$ ipython --no-banner

In [1]: import numpy as np

In [2]: import numpy.linalg as la

In [3]: np.set_printoptions(suppress=True, linewidth=160)

In [4]: def rnd(a):
   ...:     return np.round(a, 2) + 0
   ...: 

In [5]: E = -1 * np.eye(4) + np.ones((4, 4))

In [6]: E
Out[6]: 
array([[0., 1., 1., 1.],
       [1., 0., 1., 1.],
       [1., 1., 0., 1.],
       [1., 1., 1., 0.]])

In [7]: out = np.array([[-3, -7], [-7, -7]])

In [8]: basis = np.kron(out, E)

In [9]: basis
Out[9]: 
array([[-0., -3., -3., -3., -0., -7., -7., -7.],
       [-3., -0., -3., -3., -7., -0., -7., -7.],
       [-3., -3., -0., -3., -7., -7., -0., -7.],
       [-3., -3., -3., -0., -7., -7., -7., -0.],
       [-0., -7., -7., -7., -0., -7., -7., -7.],
       [-7., -0., -7., -7., -7., -0., -7., -7.],
       [-7., -7., -0., -7., -7., -7., -0., -7.],
       [-7., -7., -7., -0., -7., -7., -7., -0.]])

In [10]: basis.shape
Out[10]: (8, 8)

In [11]: vals, vecs = la.eigh(E)

In [12]: x0 = np.array([-8, 3, -2, -2])

In [13]: rnd(vecs * np.abs(vals) @ vecs.T)
Out[13]: 
array([[1.5, 0.5, 0.5, 0.5],
       [0.5, 1.5, 0.5, 0.5],
       [0.5, 0.5, 1.5, 0.5],
       [0.5, 0.5, 0.5, 1.5]])

In [14]: np.abs(E).sum(axis=1).max(), np.abs(vals).max()
Out[14]: (np.float64(3.0), np.float64(3.0))

In [15]: rnd(vecs * np.maximum(vals, 0) @ vecs.T)
Out[15]: 
array([[0.75, 0.75, 0.75, 0.75],
       [0.75, 0.75, 0.75, 0.75],
       [0.75, 0.75, 0.75, 0.75],
       [0.75, 0.75, 0.75, 0.75]])

In [16]: rnd(la.eigvalsh(E[1:, 1:]))
Out[16]: array([-1., -1.,  2.])

In [17]: x0 @ E @ x0 / (x0 @ x0), vals[0], vals[-1]
Out[17]: (np.float64(0.0), np.float64(-1.0), np.float64(3.0))

In [18]: vals, vecs = la.eigh(E)

In [19]: rnd(vecs.T @ E @ vecs)
Out[19]: 
array([[-1.,  0.,  0.,  0.],
       [ 0., -1.,  0.,  0.],
       [ 0.,  0., -1.,  0.],
       [ 0.,  0.,  0.,  3.]])

In [20]: np.abs(vecs[:, -1]).round(6).argmax()
Out[20]: np.int64(0)

In [21]: np.unique(vals.round(6) + 0, return_counts=True)[1]
Out[21]: array([3, 1])

In [22]: np.allclose(E @ E.T, E.T @ E)
Out[22]: True

In [23]: (E @ E)[0]
Out[23]: array([3., 2., 2., 2.])

In [24]: np.fft.fft(E[0])
Out[24]: array([ 3.+0.j, -1.+0.j, -1.+0.j, -1.+0.j])

In [25]: out = E / la.norm(E, axis=1, keepdims=True)

In [26]: gram = out @ out.T

In [27]: (gram - 2 * np.eye(4)).round(6).argmax(axis=1)
Out[27]: array([1, 0, 0, 0])

In [28]: rnd(la.norm(out, axis=1))
Out[28]: array([1., 1., 1., 1.])

In [29]: M = np.array([[-2.24, 0.48, -1.04, 1.56, 0.18, -1.58, -2.24],
    ...:     [0.51, 0.6, -0.31, -0.96, -0.3, 0.2, 3.44],
    ...:     [1.83, -0.12, 1.21, -1.14, 1.8, 2.38, 3.28],
    ...:     [2.66, -0.72, 1.98, -1.32, 2.1, 3.18, 2.4],
    ...:     [-0.75, 0.2, -0.89, 0.16, -1.79, -1.57, -0.88]])

In [30]: r = la.matrix_rank(M)

In [31]: r
Out[31]: np.int64(3)

In [32]: ns = la.svd(M)[2][r:].T

In [33]: rnd(M @ ns)
Out[33]: 
array([[0., 0., 0., 0.],
       [0., 0., 0., 0.],
       [0., 0., 0., 0.],
       [0., 0., 0., 0.],
       [0., 0., 0., 0.]])

In [34]: la.matrix_rank(M.T @ M), la.matrix_rank(M @ M.T)
Out[34]: (np.int64(3), np.int64(3))

In [35]: [int(la.matrix_rank(np.delete(M, i, axis=0))) for i in range(5)]
Out[35]: [3, 3, 3, 3, 3]

In [36]: data = np.array([[-4.6, -16.19, -5.61],
    ...:     [10.91, -41.48, 21.06],
    ...:     [9.95, -39.41, 19.61],
    ...:     [12.17, -39.3, 19.89],
    ...:     [-5.88, -12.98, -7.0],
    ...:     [11.82, -40.03, 20.25],
    ...:     [-7.79, -14.37, -5.09],
    ...:     [-5.93, -13.98, -4.91],
    ...:     [-5.92, -13.56, -5.81],
    ...:     [12.43, -38.7, 19.39],
    ...:     [13.55, -38.93, 20.02],
    ...:     [-6.64, -13.26, -4.95],
    ...:     [11.37, -41.38, 20.0],
    ...:     [-5.68, -14.46, -6.52],
    ...:     [11.92, -39.94, 20.22],
    ...:     [-6.2, -15.53, -6.95],
    ...:     [11.66, -41.28, 19.36],
    ...:     [-3.77, -15.42, -5.63]])

In [37]: out = np.c_[data[:, :1] @ np.array([[3]]), np.array([-3, -4, -8, 8, -1, -7, -3, -3, -6, -5, 4, -8, -4, -9, 7, -4, -1, -9])]

In [38]: rnd(out)
Out[38]: 
array([[-13.8 ,  -3.  ],
       [ 32.73,  -4.  ],
       [ 29.85,  -8.  ],
       [ 36.51,   8.  ],
       [-17.64,  -1.  ],
       [ 35.46,  -7.  ],
       [-23.37,  -3.  ],
       [-17.79,  -3.  ],
       [-17.76,  -6.  ],
       [ 37.29,  -5.  ],
       [ 40.65,   4.  ],
       [-19.92,  -8.  ],
       [ 34.11,  -4.  ],
       [-17.04,  -9.  ],
       [ 35.76,   7.  ],
       [-18.6 ,  -4.  ],
       [ 34.98,  -1.  ],
       [-11.31,  -9.  ]])

In [39]: la.matrix_rank(out)
Out[39]: np.int64(2)

In [40]: la.matrix_rank(np.c_[data, out])
Out[40]: np.int64(4)
